$ python -q
>>> import numpy as np
>>> import numpy.linalg as la
>>> np.set_printoptions(precision=2, suppress=True, linewidth=100)
>>> other = np.array([[2, -3, -1, 9, -9], [9, 7, -3, -4, -9], [0, 1, 2, 3, 4]])
>>> M = np.block([[np.zeros((3, 3)), other], [other.T, np.zeros((5, 5))]])
>>> M
array([[ 0.,  0.,  0.,  2., -3., -1.,  9., -9.],
       [ 0.,  0.,  0.,  9.,  7., -3., -4., -9.],
       [ 0.,  0.,  0.,  0.,  1.,  2.,  3.,  4.],
       [ 2.,  9.,  0.,  0.,  0.,  0.,  0.,  0.],
       [-3.,  7.,  1.,  0.,  0.,  0.,  0.,  0.],
       [-1., -3.,  2.,  0.,  0.,  0.,  0.,  0.],
       [ 9., -4.,  3.,  0.,  0.,  0.,  0.,  0.],
       [-9., -9.,  4.,  0.,  0.,  0.,  0.,  0.]])
>>> round(la.eigvalsh(M).min(), 2)
np.float64(-16.42)
>>> u, g = M[6], M[7]
>>> u @ g
np.float64(-33.0)
>>> pr = (u @ g) / (u @ u) * u
>>> pr
array([-2.8 ,  1.25, -0.93, -0.  , -0.  , -0.  , -0.  , -0.  ])
>>> rng = np.random.default_rng(132701)
>>> labels = rng.permutation(8)
>>> labels
array([4, 6, 7, 2, 1, 3, 0, 5])
>>> other = M[labels][:, labels]
>>> np.allclose(other, M)
False
>>> round(la.det(other), 2), np.round(la.det(M[labels]), 2)
(np.float64(0.0), np.float64(0.0))
>>> U, sig, vt = la.svd(M)
>>> V = vt[:(sig > 1e-8).sum()]
>>> vec = M[3] + -1 * M[6] + rng.integers(2) * np.eye(8)[5]
>>> vec
array([-7., 13., -3.,  0.,  0.,  0.,  0.,  0.])
>>> np.round(la.norm(vec - V.T @ V @ vec), 2)
np.float64(0.0)
>>> np.diag(V.T @ V)
array([1.  , 1.  , 1.  , 0.5 , 0.57, 0.13, 0.94, 0.85])
>>> W0 = np.array([[0.1, 1.0, 1.0, 2.0, 2.0, 2.0],
...     [1.0, 1.1, 1.0, 2.0, 2.0, 1.0],
...     [0.0, 1.0, 1.1, 0.0, 2.0, 0.0],
...     [2.0, 2.0, 2.0, 0.1, 2.0, 2.0],
...     [1.0, 0.0, 0.0, 0.0, 0.1, 0.0],
...     [0.0, 1.0, 1.0, 2.0, 2.0, 2.1]])
>>> (W0 - W0.T) / 2
array([[ 0. ,  0. ,  0.5,  0. ,  0.5,  1. ],
       [ 0. ,  0. ,  0. ,  0. ,  1. ,  0. ],
       [-0.5,  0. ,  0. , -1. ,  1. , -0.5],
       [ 0. ,  0. ,  1. ,  0. ,  1. ,  0. ],
       [-0.5, -1. , -1. , -1. ,  0. , -1. ],
       [-1. ,  0. ,  0.5,  0. ,  1. ,  0. ]])
>>> np.round(la.det(W0), 2)
np.float64(-0.05)
>>> np.round(np.abs(la.eigvals(W0)).max(), 2)
np.float64(6.03)
>>> np.sort(np.abs(la.eigvals(W0)))
array([0.1 , 0.1 , 0.58, 0.58, 2.2 , 6.03])
>>> np.allclose(W0, W0.T)
False
>>> U, sig, vt = la.svd(W0)
>>> sig.round(2) + 0
array([7.54, 2.63, 1.61, 1.19, 0.28, 0.  ])
>>> other = U[:, :5] @ np.diag(sig[:5]) @ vt[:5]
>>> round(float(la.norm(W0 - other, 2)), 2), round(sig[5], 2)
(0.0, np.float64(0.0))
>>> print(round(la.norm(W0 - other) / la.norm(W0), 2))
0.0
>>> print(la.matrix_rank(W0, rtol=0.05))
4
>>> th = np.radians(45)
>>> Rm = np.eye(6)
>>> Rm[4, 4] = Rm[5, 5] = np.cos(th)
>>> Rm[4, 5], Rm[5, 4] = -np.sin(th), np.sin(th)
>>> print(Rm)
[[ 1.    0.    0.    0.    0.    0.  ]
 [ 0.    1.    0.    0.    0.    0.  ]
 [ 0.    0.    1.    0.    0.    0.  ]
 [ 0.    0.    0.    1.    0.    0.  ]
 [ 0.    0.    0.    0.    0.71 -0.71]
 [ 0.    0.    0.    0.    0.71  0.71]]
>>> other = W0 @ Rm.T
>>> other.round(2) + 0
array([[ 0.1 ,  1.  ,  1.  ,  2.  ,  0.  ,  2.83],
       [ 1.  ,  1.1 ,  1.  ,  2.  ,  0.71,  2.12],
       [ 0.  ,  1.  ,  1.1 ,  0.  ,  1.41,  1.41],
       [ 2.  ,  2.  ,  2.  ,  0.1 ,  0.  ,  2.83],
       [ 1.  ,  0.  ,  0.  ,  0.  ,  0.07,  0.07],
       [ 0.  ,  1.  ,  1.  ,  2.  , -0.07,  2.9 ]])
